>>> import numpy as np
>>> from numpy import linalg as LA
>>> np.set_printoptions(suppress=True, linewidth=100)
>>> tidy = lambda a: np.round(a, 1) + 0
>>> rng = np.random.default_rng(54634)
>>> J = rng.normal(size=(22, 13))
>>> J = 3 * J / LA.norm(J, axis=1, keepdims=True)
>>> tidy(J)
array([[ 0.4, -0.2, -1. , -0.8,  0.6, -0.4,  1.2,  0.5,  1.1,  0.5, -1.5, -1.1, -0.3],
       [-0.8, -1.5, -0.8,  0.8,  0.2, -1.2,  0.9,  0.4, -0.9,  0.7, -0.6, -1. , -0.1],
       [-0.1, -1.3,  0.4,  0. ,  0.2,  0.2,  0.2, -1.8,  1.3,  0.9, -0.2,  0.8,  0.8],
       [-0.5, -1. ,  0.8,  1.6, -0.7, -0.2,  0.5, -0.7, -1.2, -0.6, -0.2, -0.4, -1. ],
       [-0.1,  0.4, -0.3, -0.6, -0.3, -0.8,  1. , -0.4, -0.2,  0.8, -0.6,  1.9, -1.2],
       [ 0. , -0.1,  0.2, -0.9,  1.1,  1.8,  0.4, -1. ,  0.2, -0.5,  1.4,  0.6,  0.3],
       [-0.8,  0.1,  0. ,  1.9,  1.4, -1.2,  0.5, -0.8, -0.2, -0.1, -0.7,  0. , -0.2],
       [-1.1, -0.2, -0.1,  0. ,  1.8, -1.2,  1.1,  0.5, -0.7,  0.9, -0.1, -0.1, -0.6],
       [ 1.4,  0.6,  0.5,  0.7,  0.6,  0.1,  0. ,  0.7,  0.1, -1.7, -0.3, -0.2, -1.4],
       [ 0.1, -0.6, -0.7, -0.4,  0. ,  1.3,  0.6,  0.4,  0.2, -0.3,  0.3, -1.2,  2. ],
       [ 0.4, -0.6, -1.3,  1. , -1.3,  0.6, -0.7, -0.4, -0.1, -0.7, -0.2,  1. , -1.2],
       [ 1. ,  0.5,  0.6,  1. ,  0.7,  0.1,  1.2,  0. , -1.1, -1.5, -0.3, -1. , -0.1],
       [-1. , -1.1, -0.1, -0.8, -0.2,  0.3,  0.2, -1. ,  1.8, -0.1,  0.7, -0.9,  0.5],
       [-1.1, -0.7,  0. ,  0.7, -1. ,  0.1,  0.7,  0.3,  0.8, -0.6,  1.6, -0.6, -1.1],
       [-0.3,  0. ,  1.7,  0.4, -0.1, -0.8,  0.9,  0.8,  1.8,  0.1, -0.2, -0.5, -0.3],
       [-0.8, -0.8, -0.8, -1.4,  1.7,  0.6,  0.3,  0.3, -0.4,  0.6,  0.2,  1. , -0.2],
       [ 0.6,  0.5, -0.4, -0.4, -1.1,  0.1, -0.7, -1. ,  0. , -0.9,  0.3,  2.1, -0.4],
       [-0.2,  0.6, -0.7,  0.4, -1.1,  1.6,  0.2, -0.3,  1.4,  0.6, -0.1, -1.3,  0.1],
       [ 0.3, -1.2,  0.1,  0.2,  2.2, -0.5,  0.2, -0.5, -0.8, -0.3,  0.8, -0.4,  0.9],
       [ 0.2,  1.5,  0.7,  0.1,  1.4, -0.1, -1.2, -0.5,  0.9, -0.8,  0.3,  0.4,  0.9],
       [ 0. ,  1.2, -0.3,  0.8,  1.2, -1.4, -0.4, -0.8,  1.4,  0.5, -0.2, -0.4, -0.3],
       [ 0.7,  0.4,  0.9, -0.8,  0.4,  0.1, -1.8,  0.1,  1.5,  0.7, -0.6,  0.4,  0. ]])
>>> x = np.array([2, -8, -8, -2, 6, 9, 5, -2, -7, 8, -1, 7, 9])
>>> a = np.maximum(J @ x, 0)
>>> np.flatnonzero(a > 1e-9)
array([ 0,  1,  2,  4,  5,  7,  9, 10, 15, 18])
>>> tidy(a)
array([ 4.2, 14.7, 26.3,  0. ,  8.7, 28.4,  0. , 12.4,  0. , 30.8,  0.6,  0. ,  0. ,  0. ,  0. ,
       43.1,  0. ,  0. , 27.6,  0. ,  0. ,  0. ])
>>> tidy(np.maximum(J @ x, 0) - np.maximum(-J @ x, 0))
array([  4.2,  14.7,  26.3, -13.2,   8.7,  28.4,  -6.3,  12.4, -31.8,  30.8,   0.6,  -9.4,  -3.2,
       -26.6, -38. ,  43.1,  -2. ,  -4.3,  27.6, -17.6, -26.6, -15.5])
>>> M2 = np.c_[J[:, :10] @ np.array([[2, 2, 1, 4, 3, 0, 3, 1, 1, 5],
...     [5, 3, 4, 3, 2, 1, 4, 4, 5, 0],
...     [3, 0, 5, 4, 5, 2, 0, 4, 3, 1],
...     [5, 1, 2, 2, 2, 1, 3, 5, 3, 5],
...     [4, 1, 4, 5, 1, 2, 3, 4, 5, 4],
...     [4, 5, 0, 5, 1, 5, 2, 0, 1, 0],
...     [0, 1, 4, 4, 5, 1, 1, 3, 0, 0],
...     [2, 1, 5, 5, 0, 1, 5, 4, 5, 0],
...     [0, 0, 5, 1, 5, 2, 0, 1, 0, 0],
...     [2, 1, 3, 0, 0, 1, 3, 5, 1, 3]]), np.array([3, 3, -2, 0, -4, 4, -5, 0, 3, -4, 1, 3, -4, 5, -3, 1, 2, 0, -1, -4, 2, -3])]
>>> tidy(M2)
array([[ -4.7,   0. ,   9.6,   4.7,   5.9,   0.3,   4.2,   3.2,  -0.6,   0.9,   3. ],
       [ -9.4,  -9. ,  -5.5,  -9.5,  -8.9,  -7.6,  -3. ,   1.3,  -6. ,   2. ,   3. ],
       [ -5.8,  -3.5,  -1.4,  -7.3,   7.1,   2.8, -10.5,  -3.7, -12.4,   3.4,  -2. ],
       [ -1.8,  -5.1,  -8.9,  -5.6,  -0.3,  -3.3,  -8.1,  -1.2,  -5.9,   1.8,   0. ],
       [ -6.1,  -2.7,   0.9,  -5.6,   0.5,  -4.6,  -1.8,   1.1,  -4.6,  -2.5,  -4. ],
       [  3.6,   7.4,  -1.2,   9.1,   4.5,   9.6,  -2.8,  -5.2,  -1.5,  -1.7,   4. ],
       [  7.2,  -4.6,   5.9,  -0.3,   3.3,  -2.2,   1.6,  12.2,   7.3,  10.3,  -5. ],
       [  1.9,  -4.3,  10.4,   4. ,  -1.8,  -1.6,   5.3,  13.8,   8.8,   4.7,   0. ],
       [ 11.9,   5.7,   9.2,  18.2,  10.9,   3.5,   9.1,   6.2,  13. ,   8.3,   3. ],
       [ -1.2,   5.4,  -1.4,   6.7,   0.5,   5.2,   1.6,  -4.4,  -2.7,  -2.8,  -4. ],
       [ -5.9,  -0.1, -19.2, -11.8,  -9.2,  -3.8,  -5.6, -14.6, -12.1,  -1.1,   1. ],
       [ 11.3,   5.5,   5.6,  17.7,  10.2,   2.2,   6.9,   8. ,  10.3,   8.5,   3. ],
       [-13.8,  -5.9,  -3.7, -11.7,   2.5,   1.5, -14.9, -12.8, -15. , -10.5,  -4. ],
       [ -6.3,  -3.7,  -0.1,  -4.6,   3.1,   0.6,  -6.5,  -3.3,  -6.4,  -8. ,   5. ],
       [  4.6,  -2.7,  25.6,  11.2,  21.1,   4.9,   3.4,  16.3,   8.8,   2.2,  -3. ],
       [ -4.1,   0.5,  -1.9,   1.9,  -9.4,   2.7,   0.1,  -3. ,  -0.3,  -3.2,   1. ],
       [ -7.2,  -0.9, -14.7, -11. ,  -4.1,  -5. ,  -8.6, -15.6, -10.5,  -6. ,   2. ],
       [  4.7,   8.9,   2.8,   1.6,   6.4,   8.5,   2.9,   0.4,  -3.4,  -2.7,   0. ],
       [  1. ,  -3.6,  -1.6,   4.2,  -2. ,  -1. ,  -1. ,   1.7,   2.8,  10.1,  -1. ],
       [ 13.4,   3.5,  10.8,   8.5,   7.7,   4.8,   4.9,   6.9,  13.8,   5.6,  -4. ],
       [  8.1,  -2. ,  13.1,  -0.9,   7.4,  -0.9,   5.5,  12.5,   9. ,  10.2,   2. ],
       [  5.5,   1.4,   9.5,   2.9,   4.6,   4.4,   3.3,   3.4,   6.1,   4.4,  -3. ]])
>>> tidy(LA.norm(M2 - J @ LA.lstsq(J, M2)[0], axis=0))
array([0. , 0. , 0. , 0. , 0. , 0. , 0. , 0. , 0. , 0. , 8.4])
>>> tidy(LA.norm(LA.qr(J)[0].T @ M2, axis=0) ** 2 / ((M2 ** 2).sum(axis=0) + 1e-12))
array([1. , 1. , 1. , 1. , 1. , 1. , 1. , 1. , 1. , 1. , 0.6])
>>> proj = J @ LA.solve(J.T @ J, J.T)
>>> tidy(proj @ J[:, 9])
array([ 0.5,  0.7,  0.9, -0.6,  0.8, -0.5, -0.1,  0.9, -1.7, -0.3, -0.7, -1.5, -0.1, -0.6,  0.1,
        0.6, -0.9,  0.6, -0.3, -0.8,  0.5,  0.7])
>>> tidy(np.diag(proj))
array([0.7, 0.3, 0.7, 0.6, 0.5, 0.6, 0.6, 0.4, 0.6, 0.6, 0.7, 0.5, 0.8, 0.7, 0.7, 0.6, 0.5, 0.7,
       0.6, 0.5, 0.7, 0.6])
>>> tidy(np.trace(proj))
np.float64(13.0)
>>> tidy(LA.eigvalsh(proj))
array([0., 0., 0., 0., 0., 0., 0., 0., 0., 1., 1., 1., 1., 1., 1., 1., 1., 1., 1., 1., 1., 1.])
>>> E = np.load("mat.npy")
>>> E
array([[ 1., -4., -4.,  2.,  0.,  2.,  4.,  4., -4., -2.,  0.,  4.,  0.,  2.],
       [-4.,  1.,  4., -2.,  0., -2., -4., -4.,  4.,  2.,  0., -4.,  0., -2.],
       [-4.,  4.,  1., -2.,  0., -2., -4., -4.,  4.,  2.,  0., -4.,  0., -2.],
       [ 2., -2., -2., -2.,  0.,  1.,  2.,  2., -2., -1.,  0.,  2.,  0.,  1.],
       [ 0.,  0.,  0.,  0., -3.,  0.,  0.,  0.,  0.,  0.,  0.,  0.,  0.,  0.],
       [ 2., -2., -2.,  1.,  0., -2.,  2.,  2., -2., -1.,  0.,  2.,  0.,  1.],
       [ 4., -4., -4.,  2.,  0.,  2.,  1.,  4., -4., -2.,  0.,  4.,  0.,  2.],
       [ 4., -4., -4.,  2.,  0.,  2.,  4.,  1., -4., -2.,  0.,  4.,  0.,  2.],
       [-4.,  4.,  4., -2.,  0., -2., -4., -4.,  1.,  2.,  0., -4.,  0., -2.],
       [-2.,  2.,  2., -1.,  0., -1., -2., -2.,  2., -2.,  0., -2.,  0., -1.],
       [ 0.,  0.,  0.,  0.,  0.,  0.,  0.,  0.,  0.,  0., -3.,  0.,  0.,  0.],
       [ 4., -4., -4.,  2.,  0.,  2.,  4.,  4., -4., -2.,  0.,  1.,  0.,  2.],
       [ 0.,  0.,  0.,  0.,  0.,  0.,  0.,  0.,  0.,  0.,  0.,  0., -3.,  0.],
       [ 2., -2., -2.,  1.,  0.,  1.,  2.,  2., -2., -1.,  0.,  2.,  0., -2.]])
>>> tidy(np.sort(np.abs(LA.eigvals(E))))
array([ 3.,  3.,  3.,  3.,  3.,  3.,  3.,  3.,  3.,  3.,  3.,  3.,  3., 29.])
>>> np.trace(E)
np.float64(-10.0)
>>> np.allclose(E, E.T)
True
>>> x = np.array([2, 1, 1, 4, 1, 0, 1, 2, 3, 3, 1, 4, 5, 4])
>>> y = E @ x
>>> c, lr = np.zeros(14), 1 / LA.norm(E, 2) ** 2
>>> for i in range(12):
...     c -= lr * E.T @ (E @ c - y)
...     if i % 2 == 0: print(i, round(LA.norm(E @ c - y), 1))
... 
0 29.5
2 28.9
4 28.2
6 27.6
8 27.1
10 26.5
>>> tidy(LA.cond(E))
np.float64(9.7)
>>> tidy(c)
array([ 1. , -0.6, -0.6,  0.8,  0.1,  0.4,  0.8,  1. , -0.4,  0. ,  0.1,  1.2,  0.6,  0.8])
>>> np.all(LA.eigvalsh(E) > 0)
np.False_
>>> tidy(LA.eigvalsh(E).min())
np.float64(-3.0)
>>> F = np.loadtxt("run16.csv", delimiter=",")
>>> tidy(F)
array([[-16.8, -10.9, -32.9,   6.5,  12. ,   6.9, -12. ],
       [-14.5, -10. , -29.2,   5.4,  10.4,   6.1, -10.4],
       [-10.5,  -8.4, -22.4,   3.5,   7.7,   4.5,  -7.7],
       [ -5.4,  -5.7, -13. ,   1.1,   3.9,   2.3,  -3.9],
       [ -5.2,  -5.6, -12.8,   1. ,   3.8,   2.2,  -3.8],
       [ -4.3,  -5. , -10.9,   0.6,   3.1,   1.7,  -3.1],
       [ -3.9,  -4.7, -10. ,   0.4,   2.8,   1.5,  -2.8],
       [ -3.7,  -4.6,  -9.6,   0.3,   2.6,   1.4,  -2.6],
       [ -3.4,  -4.3,  -8.8,   0.2,   2.3,   1.2,  -2.3],
       [ -2.1,  -3.2,  -5.9,  -0.4,   1.2,   0.5,  -1.2],
       [ -1. ,  -1.8,  -2.9,  -0.6,   0.2,  -0.2,  -0.2],
       [ -0.5,  -0.8,  -1.2,  -0.5,  -0.1,  -0.3,   0.1],
       [ -0.4,  -0.6,  -0.9,  -0.4,  -0.1,  -0.3,   0.1],
       [ -0.3,  -0.4,  -0.5,  -0.3,  -0.1,  -0.2,   0.1],
       [ -0.1,  -0.2,  -0.2,  -0.1,  -0.1,  -0.1,   0.1],
       [  1.4,   0.5,   1.1,   1. ,   0.7,   1.4,  -0.7],
       [  1.8,   0.5,   1.3,   1.1,   0.8,   1.7,  -0.8],
       [  1.8,   0.5,   1.3,   1.1,   0.8,   1.7,  -0.8],
       [  2.3,   0.5,   1.6,   1.3,   1. ,   2.1,  -1. ],
       [  3.4,   0.4,   2.2,   1.5,   1.3,   2.9,  -1.3],
       [  5.9,   0.1,   3.4,   1.9,   1.8,   4.4,  -1.8],
       [  7. ,   0. ,   4. ,   2. ,   2. ,   5. ,  -2. ],
       [  8.4,  -0.2,   4.8,   2.1,   2.2,   5.7,  -2.2],
       [ 10.8,  -0.5,   6.1,   2.1,   2.4,   6.9,  -2.4],
       [ 11.7,  -0.7,   6.6,   2.1,   2.4,   7.3,  -2.4],
       [ 18.1,  -1.6,  10.4,   1.8,   2.6,   9.9,  -2.6],
       [ 20.8,  -2. ,  12.1,   1.6,   2.6,  11. ,  -2.6],
       [ 24.6,  -2.5,  14.5,   1.3,   2.5,  12.3,  -2.5],
       [ 26.2,  -2.7,  15.5,   1.2,   2.5,  12.8,  -2.5],
       [ 29.2,  -3.1,  17.5,   0.8,   2.4,  13.9,  -2.4],
       [ 33.5,  -3.7,  20.3,   0.3,   2.2,  15.2,  -2.2]])
>>> LA.matrix_rank(F, rtol=0.1)
np.int64(2)
>>> LA.cond(F) > 100
np.True_
>>> np.argsort(-LA.norm(F, axis=0).round(6), kind="stable")[:3]
array([0, 2, 5])
>>> tidy(LA.norm(F, 2) / LA.norm(F))
np.float64(0.9)
>>> data = rng.normal(size=(23, 12))
>>> data = 5 * data / LA.norm(data, axis=1, keepdims=True)
>>> tidy(data)
array([[-2.2,  0. , -3. ,  0.7,  0.3,  0.7, -1.2, -0.3,  1.3,  1.7, -1.8, -0.8],
       [-1.3,  1.1,  2.3, -1.2, -0.6, -0.8,  0.8, -3.1, -1.4, -0.5, -1.2, -0.4],
       [ 1.4,  0.2, -2.5, -1.3, -0.4, -0.9, -1.4,  1.7,  0.2, -3. ,  0.4,  0.5],
       [-2.6, -0.2, -2.5,  0.3, -0.5,  0.8, -0.8,  2.5,  1. ,  1.1, -0.7, -1.2],
       [-0.3, -0.3, -1.2, -2.4,  0.3,  0.1,  3.3,  0.3,  2. , -1.2,  1.1,  0. ],
       [ 1.4, -0.4, -0.1,  0.1,  0.7, -0.1, -0.3, -2.7,  0.3,  3.1,  0.3, -2.2],
       [-0.3, -0.4, -0.4,  0.4,  1.1, -1.6,  0.1, -3. , -0.8, -0.9,  0.9, -3.1],
       [-0.2, -2.3,  1.2, -1.6, -1.2, -1. , -1. , -0.7,  1.8, -1.4, -1.1, -2.3],
       [-2.6,  1.5, -2.3, -0.5,  0.8, -1.8,  0.8, -1.5, -1.7, -0.1,  0.3,  0. ],
       [ 0.9,  1.8,  0.2,  3.4, -1. , -0.1, -0.3, -1.1, -1.5,  0.7,  1.9, -0.5],
       [-1.5, -0.6,  2.2,  2. , -0.4,  0.4,  0.1,  2.2,  0.6, -0.2, -2.4,  1.6],
       [-0.9, -0.9,  3.2,  0.4,  0.4,  1.3,  2.6,  0.5,  0.4,  0.4, -1.9, -0.7],
       [-1. ,  0.3,  0.5,  0. ,  1.4, -1.5,  0.1, -0.6, -3.1,  2.1, -1.8,  1.5],
       [ 0.3, -0.4, -0.2,  2.7,  1.6,  1.1, -1. ,  0.6, -2.3, -0.4,  2.4,  0.9],
       [ 0.6, -0.6, -0.5, -0.1,  2.8, -0.8, -3.1,  0. ,  0.4, -0.1, -1.7, -1.6],
       [-0.6, -0.1, -2.2, -0.4, -1. ,  0. , -1.5, -1.8,  2.4, -0.6, -0.2, -2.6],
       [ 1. ,  2.5, -0.6,  2.4, -0.7, -0.1,  2.1,  2.2,  0.8,  0.9,  0.6,  0.3],
       [ 1.1,  0.1,  0.3,  0.9, -1.6, -1.4, -3.7,  1.1, -0.6, -0.8, -0.6, -1.5],
       [ 0.7, -0.9,  1.1,  0.6,  1.5,  0.4,  1.8,  0.6, -0.5,  2.2,  1.6,  2.9],
       [-0.7,  1.9, -1.5, -1. ,  2.2,  0.9, -1.6, -1.1, -0.9,  2.6, -0.6, -0.8],
       [-2.3, -0.9, -0.2,  0.5,  0.7, -1. ,  0.7,  3.7,  1.3,  1. ,  0.5,  0.3],
       [ 0.3,  0.5,  1.3,  1.5, -0.3,  1.6, -0.2,  1.1,  2.5, -0.4,  2.8,  1.7],
       [-1.1, -0.1,  2.8, -0.1, -1.5,  0.4,  0.1,  1. , -0.1, -1.4,  0.2,  3.2]])
>>> x = np.array([3, 1, 0, 0, 0, 3, 1, 2, 0, 0, 0, 1])
>>> y = data @ x
>>> tidy(y)
array([ -7. , -11. ,   4.2,  -2.6,   2.9,  -4.3, -15.3, -10.5, -14.1,   1.1,   2.1,   3.1,  -6.9,
         4.8,  -5.9,  -9.9,  12.2,  -3.9,   8.6,  -2.2,  -2.2,  10.2,   3.3])
>>> tidy(LA.solve(data.T @ data, data.T @ y))
array([3., 1., 0., 0., 0., 3., 1., 2., 0., 0., 0., 1.])
>>> tidy(LA.pinv(data) @ data)
array([[1., 0., 0., 0., 0., 0., 0., 0., 0., 0., 0., 0.],
       [0., 1., 0., 0., 0., 0., 0., 0., 0., 0., 0., 0.],
       [0., 0., 1., 0., 0., 0., 0., 0., 0., 0., 0., 0.],
       [0., 0., 0., 1., 0., 0., 0., 0., 0., 0., 0., 0.],
       [0., 0., 0., 0., 1., 0., 0., 0., 0., 0., 0., 0.],
       [0., 0., 0., 0., 0., 1., 0., 0., 0., 0., 0., 0.],
       [0., 0., 0., 0., 0., 0., 1., 0., 0., 0., 0., 0.],
       [0., 0., 0., 0., 0., 0., 0., 1., 0., 0., 0., 0.],
       [0., 0., 0., 0., 0., 0., 0., 0., 1., 0., 0., 0.],
       [0., 0., 0., 0., 0., 0., 0., 0., 0., 1., 0., 0.],
       [0., 0., 0., 0., 0., 0., 0., 0., 0., 0., 1., 0.],
       [0., 0., 0., 0., 0., 0., 0., 0., 0., 0., 0., 1.]])
>>> y = y + 0.3 * rng.normal(size=23)
>>> tidy(y)
array([ -7.4, -10.6,   4.5,  -2.6,   2.8,  -4.2, -15.3, -11.1, -14.1,   1.2,   1.7,   3.2,  -6.9,
         5. ,  -6.2, -10.3,  12.5,  -3.8,   8.2,  -2.2,  -2.6,   9.8,   3.3])
>>> c, *_ = LA.lstsq(data, y)
>>> tidy(LA.norm(y - data @ c))
np.float64(0.6)
